In [1]: import numpy as np

In [2]: from numpy import linalg as LA

In [3]: np.set_printoptions(precision=3, suppress=True, linewidth=160, legacy="1.25")

In [4]: E = np.loadtxt("data.csv", delimiter=",")

In [5]: print(E)
[[ 61.   0. -30.  22.]
 [ 80.   9. -48.  32.]
 [ 68.   0. -33.  26.]
 [-48.   0.  24. -15.]]

In [6]: hat = np.triu(np.array([[-2, 0, 0, -1], [-3, 3, -1, 3], [0, 0, 3, 2], [-3, 1, 1, -2]]), 1) + np.eye(4)

In [7]: M2 = hat @ E @ LA.inv(hat)

In [8]: print(LA.matrix_rank(M2))
4

In [9]: print(round(LA.det(M2), 3))
243.0

In [10]: print(np.poly(M2))
[   1.  -22.  156. -378.  243.]

In [11]: print(np.trace(M2), np.trace(E))
22.0 22.0

In [12]: def softmax(z):
    ...:     e = np.exp(z - z.max(axis=-1, keepdims=True))
    ...:     return e / e.sum(axis=-1, keepdims=True)
    ...: 

In [13]: print(np.round(softmax(E[2] + 2), 3) + 0)
[1. 0. 0. 0.]

In [14]: print(np.round(softmax(10 * E[2]), 3) + 0)
[1. 0. 0. 0.]

In [15]: print(softmax(E).sum(axis=1))
[1. 1. 1. 1.]

In [16]: S = E @ E.T / np.sqrt(4)

In [17]: print(softmax(S).round(6).argmax(axis=1))
[1 1 1 3]

In [18]: U, sig, VT = LA.svd(E)

In [19]: print(sig)
[155.926   9.365   2.733   0.061]

In [20]: print(np.argmax(sig[:-1] / (sig[1:] + 1e-6)) + 1)
3

In [21]: M2 = U[:, :3] @ np.diag(sig[:3]) @ VT[:3]

In [22]: print(np.round(LA.norm(E - M2, 2), 3), round(float(sig[3]), 3))
0.061 0.061

In [23]: print(LA.matrix_rank(M2))
3

In [24]: print(M2)
[[ 61.018   0.033 -29.969  21.993]
 [ 80.      9.    -48.     32.   ]
 [ 67.989  -0.02  -33.019  26.004]
 [-47.993   0.013  24.013 -15.003]]

In [25]: print(round(LA.norm(E - M2) / LA.norm(E), 3))
0.0

In [26]: print(round(LA.det(E[::-1]), 3))
243.0

In [27]: print(round(float(LA.det(2 * E)), 3), round(LA.det(E), 3))
3888.0 243.0

In [28]: print(np.einsum("ij,ji->", E, E))
172.0

In [29]: print(round(LA.det(E.T), 3))
243.0

In [30]: m1 = np.array([[5, 0, 0, 0], [0, 5, 0, 0], [0, 0, 5, 0], [0, 0, 0, 5]])

In [31]: # symmetric

In [32]: evals, V = LA.eigh(m1)

In [33]: x = np.array([0, -1, -1, 0])

In [34]: print(LA.eigvalsh(m1[1:, 1:]))
[5. 5. 5.]

In [35]: print(x @ m1 @ x / (x @ x), evals[0], evals[-1])
5.0 5.0 5.0

In [36]: print(np.abs(m1).sum(axis=1).max(), np.abs(evals).max())
5 5.0

In [37]: print(V * np.abs(evals) @ V.T)
[[5. 0. 0. 0.]
 [0. 5. 0. 0.]
 [0. 0. 5. 0.]
 [0. 0. 0. 5.]]

In [38]: print(x @ m1 @ x)
10

In [39]: x = np.ones(4)

In [40]: for _ in range(6):
    ...:     x = m1 @ x
    ...:     x /= LA.norm(x)
    ...:     print(round(x @ m1 @ x, 3))
    ...: 
5.0
5.0
5.0
5.0
5.0
5.0

In [41]: print(round(float(LA.eigvalsh(m1)[-1]), 3))
5.0

In [42]: print(x)
[0.5 0.5 0.5 0.5]

In [43]: evals, V = LA.eigh(m1)

In [44]: print(evals.sum(), np.trace(m1))
20.0 20

In [45]: print(V @ np.diag(evals) @ V.T)
[[5. 0. 0. 0.]
 [0. 5. 0. 0.]
 [0. 0. 5. 0.]
 [0. 0. 0. 5.]]

In [46]: print(LA.eigvalsh(m1 @ m1))
[25. 25. 25. 25.]

In [47]: print(LA.eigvalsh(m1 + 2 * np.eye(4)))
[7. 7. 7. 7.]

In [48]: print(LA.svd(m1, compute_uv=False))
[5. 5. 5. 5.]

In [49]: A = np.vander(np.arange(4) - 3, 4, increasing=True)

In [50]: print(A)
[[  1  -3   9 -27]
 [  1  -2   4  -8]
 [  1  -1   1  -1]
 [  1   0   0   0]]

In [51]: x = np.array([1, 0, 2, 0])

In [52]: print(LA.norm(A @ x) <= LA.norm(A, 2) * LA.norm(x) + 1e-9)
True

In [53]: print((A @ x).argmax())
0

In [54]: print((A * x).sum(axis=1))
[19  9  3  1]

In [55]: print(A @ np.eye(4)[3])
[-27.  -8.  -1.   0.]

In [56]: print(A * x)
[[ 1  0 18  0]
 [ 1  0  8  0]
 [ 1  0  2  0]
 [ 1  0  0  0]]

In [57]: x = np.array([7, -4, 9, -4])

In [58]: h1 = np.maximum(A @ x, 0)

In [59]: print(A.T @ h1)
[  322  -814  2228 -6304]

In [60]: print(h1)
[208  83  24   7]

In [61]: print(np.flatnonzero(h1 > 1e-9))
[0 1 2 3]

In [62]: M2 = A / LA.norm(A, axis=1, keepdims=True)

In [63]: gram = M2 @ M2.T

In [64]: print(LA.norm(M2, axis=1))
[1. 1. 1. 1.]

In [65]: print(gram[1])
[0.981 1.    0.813 0.108]
